$ python -q
>>> import numpy as np
>>> np.set_printoptions(precision=1, suppress=True, linewidth=120, floatmode="fixed")
>>> def rd(a):
...     return np.round(a, 1) + 0
... 
>>> rng = np.random.default_rng(31)
>>> E = np.array([[2, -3, 3], [-4, 1, -1], [-3, -5, 5]]) * (rng.random((3, 3)) < 0.3)
>>> E
array([[ 0, -3,  0],
       [ 0,  0, -1],
       [-3, -5,  0]])
>>> t3 = np.stack([E, -1 * E, E[::-1]])
>>> np.einsum("bij,cij->bc", t3, t3)
array([[ 44, -44,  31],
       [-44,  44, -31],
       [ 31, -31,  44]])
>>> rd(np.linalg.norm(t3, axis=(1, 2)))
array([6.6, 6.6, 6.6])
>>> (t3 @ E.T).shape
(3, 3, 3)
>>> r0 = np.array([-4, 2, -3])
>>> M2 = E + np.outer(r0, np.eye(3)[2])
>>> np.linalg.matrix_rank(np.linalg.inv(M2) - np.linalg.inv(E), tol=1e-8)
np.int64(1)
>>> rd(np.poly(E))
array([ 1.0,  0.0, -5.0,  9.0])
>>> rd(np.linalg.det(E.T))
np.float64(-9.0)
>>> rd(np.linalg.det(E[::-1]))
np.float64(9.0)
>>> rd(np.linalg.det(2 * E)), rd(np.linalg.det(E))
(np.float64(-72.0), np.float64(-9.0))
>>> def softmax(z):
...     e = np.exp(z - z.max(axis=-1, keepdims=True))
...     return e / e.sum(axis=-1, keepdims=True)
... 
>>> rd(softmax(E[2] + 4))
array([0.0, 0.0, 0.9])
>>> rd(softmax(10 * E[2]))
array([0.0, 0.0, 1.0])
>>> rd(softmax(E[2]))
array([0.0, 0.0, 0.9])
>>> S = E @ E.T / np.sqrt(3)
>>> rd(softmax(S))
array([[0.0, 0.0, 1.0],
       [0.3, 0.5, 0.3],
       [0.0, 0.0, 1.0]])
>>> P = np.triu(np.array([[9, 2, 0], [5, 1, 2], [0, 5, 3]]), 1) + np.eye(3)
>>> M2 = P @ E @ np.linalg.inv(P)
>>> rd(np.poly(M2))
array([ 1.0,  0.0, -5.0,  9.0])
>>> np.linalg.matrix_rank(M2)
np.int64(3)
>>> M2 = np.array([[2, -2, -2, -3], [3, 3, -1, 0], [-2, 1, -1, 2], [0, 3, -2, 2]])
>>> M2[-1] = M2[0]
>>> feats = M2 + 0.3 * np.eye(4)
>>> feats
array([[ 2.3, -2.0, -2.0, -3.0],
       [ 3.0,  3.3, -1.0,  0.0],
       [-2.0,  1.0, -0.7,  2.0],
       [ 2.0, -2.0, -2.0, -2.7]])
>>> G = feats.T @ feats
>>> np.linalg.matrix_rank(G)
np.int64(4)
>>> rd(np.diag(G))
array([22.3, 19.9,  9.5, 20.3])
>>> q, R = np.linalg.qr(feats)
>>> rd(q)
array([[-0.5,  0.4, -0.3, -0.7],
       [-0.6, -0.8, -0.1,  0.0],
       [ 0.4, -0.2, -0.9, -0.1],
       [-0.4,  0.4, -0.4,  0.7]])
>>> np.trace(q @ q.T)
np.float64(4.0)
>>> np.allclose(R.T @ R, feats.T @ feats)
True
>>> rd(np.abs(np.diag(R)))
array([4.7, 4.5, 2.0, 0.1])
>>> A = np.load("run14.npy")
>>> A
array([[-1.0,  1.0,  0.0,  0.0],
       [ 0.0, -1.0,  1.0,  0.0],
       [ 0.0,  0.0, -1.0,  1.0],
       [ 0.0,  0.0,  0.0, -1.0]])
>>> # triangular: eigenvalues sit on the diagonal
>>> rd(softmax(A).sum(axis=1))
array([1.0, 1.0, 1.0, 1.0])
>>> S = A @ A.T / np.sqrt(4)
>>> softmax(S).round(6).argmax(axis=1)
array([0, 1, 2, 3])
>>> rd(softmax(S + np.triu(np.full(S.shape, -np.inf), 1)))
array([[1.0, 0.0, 0.0, 0.0],
       [0.2, 0.8, 0.0, 0.0],
       [0.2, 0.1, 0.6, 0.0],
       [0.2, 0.2, 0.1, 0.4]])
>>> rd(softmax(S))
array([[0.5, 0.1, 0.2, 0.2],
       [0.1, 0.6, 0.1, 0.2],
       [0.2, 0.1, 0.6, 0.1],
       [0.2, 0.2, 0.1, 0.4]])
